$ python3 -q
>>> import numpy as np
>>> np.set_printoptions(precision=1, suppress=True, linewidth=140, sign=" ")
>>> M = np.load("arr.npy")
>>> M
array([[ 0.,  0.,  0.,  0.,  0.],
       [ 0.,  0., -1.,  0., -1.],
       [ 0., -1.,  0.,  0., -1.],
       [ 0.,  0.,  0.,  0.,  0.],
       [ 0., -1., -1.,  0.,  0.]])
>>> np.linalg.norm(M, axis=1).argmax()
np.int64(1)
>>> round(float(np.linalg.norm(M[2] - M[3])), 1)
1.4
>>> np.linalg.norm(M, axis=1)
array([ 0. ,  1.4,  1.4,  0. ,  1.4])
>>> print(round(float(np.linalg.norm(M, 2)), 1))
2.0
>>> np.linalg.norm(M, axis=0)
array([ 0. ,  1.4,  1.4,  0. ,  1.4])
>>> round(np.linalg.norm(M, "nuc"), 1)
np.float64(4.0)
>>> w, V = np.linalg.eigh(M)
>>> x = np.array([-3, 0, 4, -4, 4])
>>> V * np.abs(w) @ V.T
array([[ 0. ,  0. ,  0. ,  0. ,  0. ],
       [ 0. ,  1.3,  0.3,  0. ,  0.3],
       [ 0. ,  0.3,  1.3,  0. ,  0.3],
       [ 0. ,  0. ,  0. ,  0. ,  0. ],
       [ 0. ,  0.3,  0.3,  0. ,  1.3]])
>>> round(float(x @ M @ x / (x @ x)), 1), np.round(w[0], 1), round(w[-1], 1)
(-0.6, np.float64(-2.0), np.float64(1.0))
>>> np.linalg.eigvalsh(M[1:, 1:])
array([-2.,  0.,  1.,  1.])
>>> w, V = np.linalg.eigvalsh(M)
Traceback (most recent call last):
  File "<python-input-15>", line 1, in <module>
    w, V = np.linalg.eigvalsh(M)
    ^^^^
ValueError: too many values to unpack (expected 2)
>>> w, V = np.linalg.eigh(M)
>>> np.round(V.T @ V, 1) + 0
array([[ 1.,  0.,  0.,  0.,  0.],
       [ 0.,  1.,  0.,  0.,  0.],
       [ 0.,  0.,  1.,  0.,  0.],
       [ 0.,  0.,  0.,  1.,  0.],
       [ 0.,  0.,  0.,  0.,  1.]])
>>> np.unique(w.round(6) + 0, return_counts=True)[1]
array([ 1,  2,  2])
>>> (w > 1e-8).sum(), (w < -1e-8).sum()
(np.int64(2), np.int64(1))
>>> np.linalg.eigvalsh(M @ M)
array([ 0.,  0.,  1.,  1.,  4.])
>>> np.round(V.T @ M @ V, 1) + 0
array([[-2.,  0.,  0.,  0.,  0.],
       [ 0.,  0.,  0.,  0.,  0.],
       [ 0.,  0.,  0.,  0.,  0.],
       [ 0.,  0.,  0.,  1.,  0.],
       [ 0.,  0.,  0.,  0.,  1.]])
>>> np.linalg.svd(M, compute_uv=False)
array([ 2.,  1.,  1.,  0.,  0.])
>>> np.linalg.eigvalsh(M + -2 * np.eye(5))
array([-4., -2., -2., -1., -1.])
>>> np.round(V @ np.diag(w) @ V.T, 1) + 0
array([[ 0.,  0.,  0.,  0.,  0.],
       [ 0.,  0., -1.,  0., -1.],
       [ 0., -1.,  0.,  0., -1.],
       [ 0.,  0.,  0.,  0.,  0.],
       [ 0., -1., -1.,  0.,  0.]])
